$ python3 -q
>>> import numpy as np
>>> import numpy.linalg as la
>>> np.set_printoptions(suppress=True, linewidth=120)
>>> def rnd(a):
...     return np.round(a, 1) + 0
... 
>>> data = np.array([[0.0, 0.0, 0.0, 0.0, 0.0],
...     [0.0, 0.0, 0.0, 0.0, -3.0],
...     [0.0, 0.0, 0.0, 0.0, 3.0],
...     [0.0, 0.0, 0.0, 0.0, 2.0],
...     [0.0, -3.0, 3.0, 2.0, 0.0]])
>>> U, sigma, Vt = la.svd(data, full_matrices=False)
>>> print(np.cumsum(sigma ** 2) / np.sum(sigma ** 2))
[0.5 1.  1.  1.  1. ]
>>> print(sigma / sigma[0])
[ 1.  1.  0.  0. -0.]
>>> print((sigma > 1e-8).sum())
2
>>> print(rnd(np.sqrt((sigma ** 2).sum())), rnd(la.norm(data)))
6.6 6.6
>>> print(np.allclose(U * sigma @ Vt, data))
True
>>> print(rnd(sigma))
[4.7 4.7 0.  0.  0. ]
>>> print(rnd(Vt @ Vt.T))
[[1. 0. 0. 0. 0.]
 [0. 1. 0. 0. 0.]
 [0. 0. 1. 0. 0.]
 [0. 0. 0. 1. 0.]
 [0. 0. 0. 0. 1.]]
>>> print(rnd(data @ la.pinv(data) @ data))
[[ 0.  0.  0.  0.  0.]
 [ 0.  0.  0.  0. -3.]
 [ 0.  0.  0.  0.  3.]
 [ 0.  0.  0.  0.  2.]
 [ 0. -3.  3.  2.  0.]]
>>> print(np.allclose(data[:-1].T @ la.lstsq(data[:-1].T, data[-1])[0], data[-1]))
False
>>> hat = np.triu(np.array([[-1, 2, 2, -1, 2],
...     [-2, -1, 2, 1, 1],
...     [2, 2, -1, 0, -1],
...     [0, 0, -2, -1, -1],
...     [-1, -1, 1, -2, -2]]), 1) + np.eye(5)
>>> Y = hat @ data @ la.inv(hat)
>>> print(np.trace(Y), np.trace(data))
0.0 0.0
>>> print(Y)
[[  0.  -6.  18.  10.  32.]
 [  0.  -3.   9.   5.  22.]
 [  0.   3.  -9.  -5. -14.]
 [  0.   3.  -9.  -5. -15.]
 [  0.  -3.   9.   5.  17.]]
>>> f = np.array([3, 1])
>>> print(np.polyval(f, Y[0]))
[  1. -17.  55.  31.  97.]
>>> print(np.correlate(Y[0], Y[1], "full"))
[   0. -132.  366.  256.  934.  196.  258.  -96.    0.]
>>> M = np.load("block2.npy")
>>> print(M)
[[ 10.8  -4.2  13.3  -9.5]
 [ 12.  -12.7   2.4   9.4]
 [ -0.2 -18.3   2.    7.8]
 [ 16.7   6.9   2.5  -8.3]
 [  2.8   3.5 -11.1  16. ]
 [ -7.1  12.    0.7  14.3]
 [  0.1 -13.5 -14.6   2.3]
 [ 17.    5.8  -8.7  -0.2]
 [ -7.9  14.4   3.7 -10.8]
 [ 14.2  -2.   13.4   3.9]
 [  2.9  15.2 -11.5   5.3]
 [  6.1 -10.1 -11.3 -11.5]
 [ 13.4   3.6  -8.4 -11.7]
 [ 15.9   2.2  10.8  -5. ]
 [ -2.3   9.4  17.2  -3. ]
 [  3.5  13.9   4.2 -13.4]
 [  9.7 -12.7 -12.   -1.1]
 [ -6.4  -9.6   6.9  14.9]]
>>> Z = M[[6, 12]].astype(float)
>>> for _ in range(3):
...     labels = la.norm(M[:, None] - Z, axis=-1).argmin(axis=1)
...     Z = np.array([M[labels == j].mean(axis=0) for j in range(2)])
... 
>>> print(labels)
[1 0 0 1 0 0 0 1 1 1 1 0 1 1 1 1 0 0]
>>> print(np.bincount(labels))
[ 8 10]
>>> print(np.abs(Z[1] - Z[0]).argmax())
1
>>> K = np.array([[1, 1, -1, -1, -1, -1, 1, 1],
...     [1, -1, 1, -1, 1, -1, 1, -1],
...     [1, -1, -1, 1, -1, 1, 1, -1]])
>>> Y = K / la.norm(K, axis=1, keepdims=True)
>>> gram = Y @ Y.T
>>> print(rnd(gram[1]))
[0. 1. 0.]
>>> vec = np.array([9, 2, 6, 3, 0, -9, -7, 5])
>>> print(K @ vec)
[  9   7 -17]
>>> print(K @ np.ones(8))
[0. 0. 0.]
>>> print(np.sign((K @ vec).round(6)))
[ 1  1 -1]
>>> print(np.einsum("ij,j->i", K, vec))
[  9   7 -17]
>>> print((K * vec).sum(axis=1))
[  9   7 -17]
>>> print((K @ vec).argmax())
0
>>> print(K - K[0])
[[ 0  0  0  0  0  0  0  0]
 [ 0 -2  2  0  2  0  0 -2]
 [ 0 -2  0  2  0  2  0 -2]]
>>> print(K.shape)
(3, 8)
>>> print(rnd(K.mean(axis=0)))
[ 1.  -0.3 -0.3 -0.3 -0.3 -0.3  1.  -0.3]
>>> print(rnd(la.norm(K)))
4.9
>>> print(K.sum(axis=1))
[0 0 0]
>>> print(K.sum(axis=0))
[ 3 -1 -1 -1 -1 -1  3 -1]
>>> gram = K.T @ K
>>> print(np.trace(gram), (K ** 2).sum())
24 24
>>> print(np.allclose(gram, gram.T))
True
>>> print(rnd(la.eigvalsh(gram)[::-1]))
[8. 8. 8. 0. 0. 0. 0. 0.]
>>> mat = np.array([[0.3, 0.0, 0.7], [0.2, 0.2, 0.6], [0.5, 0.2, 0.3]])
>>> hat = np.triu(np.array([[1, -2, 0], [1, 2, -1], [-2, -2, 0]]), 1) + np.eye(3)
>>> Y = hat @ mat @ la.inv(hat)
>>> print(la.matrix_rank(Y))
3
>>> print(rnd(hat @ mat - mat @ hat))
[[-0.4  0.2 -1.2]
 [-0.5  0.2 -0.1]
 [ 0.   1.   0.2]]
>>> f = np.array([2, -2, -1, 0])
>>> feats = -3 * np.eye(4) + np.outer(f, f)
>>> print(feats)
[[ 1. -4. -2.  0.]
 [-4.  1.  2.  0.]
 [-2.  2. -2.  0.]
 [ 0.  0.  0. -3.]]
>>> print(rnd(np.sort(la.eigvals(feats).real)))
[-3. -3. -3.  6.]
>>> print((la.matrix_power((feats != 0) + (feats.T != 0) + np.eye(4), 4) > 0).astype(int))
[[1 1 1 0]
 [1 1 1 0]
 [1 1 1 0]
 [0 0 0 1]]
>>> print(rnd(la.det(feats)))
-162.0
>>> hat = np.triu(np.array([[0, 4, 3, 1], [3, 0, 5, 0], [3, 0, 4, 4], [2, -1, -4, -5]]), 1) + np.eye(4)
>>> Y = hat @ feats @ la.inv(hat)
>>> print(Y)
[[ -21.   90. -387. 1566.]
 [ -14.   67. -301. 1218.]
 [  -2.   10.  -46.  174.]
 [   0.    0.    0.   -3.]]
>>> print(np.trace(Y), np.trace(feats))
-3.0 -3.0
>>> print(rnd(la.det(Y)))
-162.0
>>> print(rnd(np.poly(Y)))
[   1.    3.  -27. -135. -162.]
>>> print(np.all(la.eigvalsh(feats) > 0))
False
>>> print(rnd(la.eigvalsh(feats).min()))
-3.0
>>> try:
...     la.cholesky(feats)
... except la.LinAlgError as e:
...     print(repr(e))
... 
LinAlgError('Matrix is not positive definite')
>>> print([round(float(la.det(feats[:i, :i])), 2) + 0 for i in range(1, 5)])
[1.0, -15.0, 54.0, -162.0]
>>> w1 = np.array([[2, 0, 1, 1, 2, 0],
...     [3, 2, 0, 1, 3, 2],
...     [0, 2, 1, 1, 3, 3],
...     [0, 3, 3, 3, 2, 2]])
>>> b = np.array([5, 4, -8, 0, -7, -4])
>>> H = np.maximum(feats @ w1 + b, 0)
>>> print(rnd((H > 0).mean(axis=0)))
[0.5 0.5 0.  0.  0.  0.2]
>>> print(H)
[[ 0.  0.  0.  0.  0.  0.]
 [ 0. 10.  0.  0.  0.  4.]
 [ 7.  4.  0.  0.  0.  0.]
 [ 5.  0.  0.  0.  0.  0.]]
>>> Z = np.array([[-3, 1], [5, 0], [-4, 3], [-4, 1], [1, -1], [1, -2]])
>>> print(H @ Z)
[[  0.   0.]
 [ 54.  -8.]
 [ -1.   7.]
 [-15.   5.]]
>>> print((H @ Z).round(6).argmax(axis=1))
[0 0 1 1]
>>> E, _ = la.qr(np.array([[0.4, 1.1, -0.9, 0.9, -0.6],
...     [0.5, -0.3, -0.8, -0.1, -0.2],
...     [-0.1, 0.1, 0.9, -0.2, 1.9],
...     [-1.3, 0.3, 1.4, 1.6, 0.4],
...     [1.0, 0.9, 0.5, 0.5, -1.3]]))
>>> print(rnd(E))
[[-0.2  0.7  0.6  0.1 -0.2]
 [-0.3 -0.3  0.2 -0.7 -0.6]
 [ 0.1  0.1 -0.5  0.4 -0.8]
 [ 0.7  0.4 -0.2 -0.5 -0.1]
 [-0.6  0.5 -0.6 -0.3  0.2]]
>>> print(rnd(la.norm(E[2] - E[0])))
1.4
>>> print(rnd(la.norm(E, 1)), rnd(la.norm(E, np.inf)))
2.0 2.1
>>> print(rnd(la.norm(E, 2)))
1.0
>>> print(rnd(la.norm(E, axis=1)))
[1. 1. 1. 1. 1.]
>>> print(rnd(la.norm(E, axis=0)))
[1. 1. 1. 1. 1.]
>>> rng = np.random.default_rng(8189)
>>> Y = E + rng.integers(-2, 3, (5, 1)) @ rng.integers(-2, 3, (1, 5))
>>> print(rnd(Y))
[[ 3.8  4.7  2.6  4.1 -4.2]
 [-4.3 -4.3 -1.8 -4.7  3.4]
 [-3.9 -3.9 -2.5 -3.6  3.2]
 [-3.3 -3.6 -2.2 -4.5  3.9]
 [-4.6 -3.5 -2.6 -4.3  4.2]]
>>> print(rnd(la.svd(Y - E, compute_uv=False)))
[18.4  0.   0.   0.   0. ]
>>> print(la.matrix_rank(Y - E, tol=1e-8))
1
>>> vec = np.array([3, -3, 1, 1, 2])
>>> print(rnd(E @ vec))
[-2.5 -1.6 -1.7  0.1 -3.5]
>>> print(la.norm(E @ vec) <= la.norm(E, 2) * la.norm(vec) + 1e-9)
True
>>> print(rnd(E @ np.ones(5)))
[ 1.  -1.7 -0.7  0.5 -0.8]
>>> print((E @ vec).argmax())
3
>>> print(np.allclose(E, E.T))
False
>>> print(rnd(la.det(E)))
1.0
>>> print(rnd(la.matrix_power(E, 3)))
[[ 0.4 -0.3  0.6  0.6  0.1]
 [ 0.7  0.5 -0.3  0.1  0.2]
 [-0.3  0.5  0.   0.6 -0.5]
 [ 0.3 -0.6 -0.5  0.2 -0.5]
 [-0.4 -0.2 -0.4  0.5  0.6]]
>>> print(rnd(E @ E))
[[ 0.1 -0.4 -0.2 -0.3 -0.9]
 [ 0.  -0.7  0.1  0.7  0. ]
 [ 0.7 -0.2  0.7 -0.2  0.1]
 [-0.6  0.1  0.7  0.  -0.3]
 [-0.4 -0.6 -0.1 -0.6  0.4]]
>>> O, V = la.qr(E[:, :4])[0], la.qr(E[:, 4:])[0]
>>> sigma = la.svd(O.T @ V, compute_uv=False)
>>> print((sigma > 0.9).sum())
0
>>> print(rnd(la.norm(O @ O.T - V @ V.T, 2)))
1.0
>>> F = np.load("m.npy")
>>> print(F)
[[-0.4 -0.1  0.3  0.2]
 [ 0.3  0.4 -1.2 -0.9]
 [-1.   0.  -1.6  0.7]]
>>> Y = F + rng.integers(-2, 3, (3, 2)) @ rng.integers(-2, 3, (2, 4))
>>> print(Y)
[[ 1.6  0.9  4.3  0.2]
 [-3.7  4.4  2.8  5.1]
 [ 3.  -2.  -1.6 -3.3]]
>>> print(rnd(la.svd(Y - F, compute_uv=False)))
[10.7  5.2  0. ]
>>> print(rnd(np.einsum("ij,ji->", E, E)))
0.5
>>> print(rnd(la.eigvals(E)))
[ 1. +0.j  -0.2+1.j  -0.2-1.j  -0.9+0.4j -0.9-0.4j]
>>> print(rnd(la.det(2 * E)), rnd(la.det(E)))
32.0 1.0
>>> print(rnd(la.det(E.T)))
1.0
>>> print(rnd(la.eigvals(E).sum().real))
-1.3
>>> print(rnd(np.einsum("ii->", E)))
-1.3
>>> gram = F.T @ F
>>> print(rnd(gram))
[[ 1.2  0.2  1.1 -1. ]
 [ 0.2  0.2 -0.5 -0.4]
 [ 1.1 -0.5  4.1  0. ]
 [-1.  -0.4  0.   1.3]]
>>> print(la.matrix_rank(gram))
3
>>> print(rnd(np.diag(gram)))
[1.2 0.2 4.1 1.3]
>>> print(rnd(la.norm(F, axis=0)))
[1.1 0.4 2.  1.2]
>>> print(rnd(la.norm(F[2] - F[1])))
2.1
>>> print(rnd(F[2] @ F[1]))
1.0
>>> print(rnd(la.norm(F, 2)))
2.1
>>> W0 = np.array([[16, 14, 8, 16, 14, 16, 11],
...     [15, 13, 7, 15, 13, 15, 10],
...     [9, 7, 1, 9, 7, 9, 4],
...     [17, 15, 9, 17, 15, 17, 12],
...     [9, 7, 1, 9, 7, 9, 4],
...     [12, 10, 4, 12, 10, 12, 7]])
>>> print(rnd(np.trace(la.pinv(W0) @ W0)))
2.0
>>> print(np.diff(W0, axis=0))
[[-1 -1 -1 -1 -1 -1 -1]
 [-6 -6 -6 -6 -6 -6 -6]
 [ 8  8  8  8  8  8  8]
 [-8 -8 -8 -8 -8 -8 -8]
 [ 3  3  3  3  3  3  3]]
>>> W0[6]
Traceback (most recent call last):
  File "<python-input-126>", line 1, in <module>
    W0[6]
    ~~^^^
IndexError: index 6 is out of bounds for axis 0 with size 6
>>> print(W0.sum(axis=0))
[78 66 30 78 66 78 48]
>>> print(W0.sum(axis=1))
[ 95  88  46 102  46  67]
>>> print(W0.mean(axis=0))
[13. 11.  5. 13. 11. 13.  8.]
>>> print(la.matrix_rank(W0))
2
>>> Y = W0 / np.sqrt((W0 ** 2).mean(axis=1, keepdims=True))
>>> print(rnd(la.norm(Y, axis=1)))
[2.6 2.6 2.6 2.6 2.6 2.6]
>>> print(la.matrix_rank(Y) == la.matrix_rank(W0))
True
>>> print(rnd(la.norm(W0, 1)), rnd(la.norm(W0, np.inf)))
78.0 102.0
>>> print(rnd(la.norm(W0[3], 1)), rnd(la.norm(W0[3], np.inf)))
102.0 17.0
>>> print(rnd(la.norm(W0, "nuc")))
78.9
>>> print(rnd(la.norm(W0[3] - W0[5])))
13.2
>>> print(W0[3] @ W0[5])
1032
